$ python3 -q
>>> import numpy as np
>>> import numpy.linalg as la
>>> np.set_printoptions(precision=2, suppress=True, linewidth=160)
>>> def rnd(a):
...     return np.round(a, 2) + 0
... 
>>> m1 = np.load("w.npy")
>>> print(rnd(m1))
[[-0.46  0.48 -0.75]
 [-0.2  -0.88 -0.43]
 [-0.87 -0.05  0.5 ]]
>>> def softmax(z):
...     e = np.exp(z - z.max(axis=-1, keepdims=True))
...     return e / e.sum(axis=-1, keepdims=True)
... 
>>> print(softmax(m1).sum(axis=1))
[1. 1. 1.]
>>> print(rnd(softmax(10 * m1[2])))
[0. 0. 1.]
>>> S = m1 @ m1.T / np.sqrt(3)
>>> print(rnd(softmax(S)[2] @ m1))
[-0.58 -0.13 -0.08]
>>> print(rnd(softmax(S + np.triu(np.full(S.shape, -np.inf), 1))))
[[1.   0.   0.  ]
 [0.36 0.64 0.  ]
 [0.26 0.26 0.47]]
>>> print(softmax(S).round(6).argmax(axis=1))
[0 1 2]
>>> M = np.load("x.npy")
>>> print(rnd(M))
[[-0.07  0.03 -0.11  0.31]
 [-0.21 -0.11  0.06 -0.42]
 [ 0.21 -0.38 -0.55  0.11]
 [ 0.32  0.17 -0.71 -0.22]
 [ 0.63  0.06  0.17  0.35]
 [ 0.04 -0.76  0.12  0.34]
 [-0.11 -0.48 -0.07 -0.46]
 [-0.63  0.09 -0.36  0.47]]
>>> print(rnd(la.pinv(M)))
[[-0.07 -0.21  0.21  0.32  0.63  0.04 -0.11 -0.63]
 [ 0.03 -0.11 -0.38  0.17  0.06 -0.76 -0.48  0.09]
 [-0.11  0.06 -0.55 -0.71  0.17  0.12 -0.07 -0.36]
 [ 0.31 -0.42  0.11 -0.22  0.35  0.34 -0.46  0.47]]
>>> print(rnd(M.T @ M))
[[1. 0. 0. 0.]
 [0. 1. 0. 0.]
 [0. 0. 1. 0.]
 [0. 0. 0. 1.]]
>>> print(rnd(M @ M.T))
[[ 0.11 -0.12  0.07 -0.01  0.05  0.06 -0.14  0.23]
 [-0.12  0.23 -0.08 -0.03 -0.27 -0.06  0.26 -0.09]
 [ 0.07 -0.08  0.5   0.37  0.06  0.27  0.15  0.09]
 [-0.01 -0.03  0.37  0.69  0.01 -0.28  0.04 -0.03]
 [ 0.05 -0.27  0.06  0.01  0.55  0.12 -0.26 -0.29]
 [ 0.06 -0.06  0.27 -0.28  0.12  0.7   0.2   0.03]
 [-0.14  0.26  0.15  0.04 -0.26  0.2   0.45 -0.16]
 [ 0.23 -0.09  0.09 -0.03 -0.29  0.03 -0.16  0.76]]
>>> r0 = np.array([0, 1, 0])
>>> print(rnd(np.cross(M[0, :3], M[6, :3])))
[-0.05  0.01  0.04]
>>> print(rnd(np.correlate(M[0], M[6], "full")))
[ 0.03 -0.01  0.08 -0.14  0.03 -0.14 -0.03]
>>> print(rnd(np.array([np.convolve(row, r0, "same") for row in M])))
[[-0.07  0.03 -0.11  0.31]
 [-0.21 -0.11  0.06 -0.42]
 [ 0.21 -0.38 -0.55  0.11]
 [ 0.32  0.17 -0.71 -0.22]
 [ 0.63  0.06  0.17  0.35]
 [ 0.04 -0.76  0.12  0.34]
 [-0.11 -0.48 -0.07 -0.46]
 [-0.63  0.09 -0.36  0.47]]
>>> print(rnd(softmax(M[2])))
[0.34 0.19 0.16 0.31]
>>> S = M @ M.T / np.sqrt(4)
>>> print(rnd(softmax(S)))
[[0.13 0.12 0.13 0.12 0.13 0.13 0.11 0.14]
 [0.12 0.14 0.12 0.12 0.11 0.12 0.14 0.12]
 [0.12 0.11 0.15 0.14 0.12 0.13 0.12 0.12]
 [0.12 0.12 0.14 0.17 0.12 0.1  0.12 0.12]
 [0.13 0.11 0.13 0.12 0.16 0.13 0.11 0.11]
 [0.12 0.11 0.13 0.1  0.12 0.16 0.13 0.12]
 [0.11 0.14 0.13 0.12 0.11 0.13 0.15 0.11]
 [0.13 0.11 0.12 0.12 0.1  0.12 0.11 0.17]]
>>> print(rnd(softmax(S)[2] @ M))
[ 0.03 -0.18 -0.2   0.06]
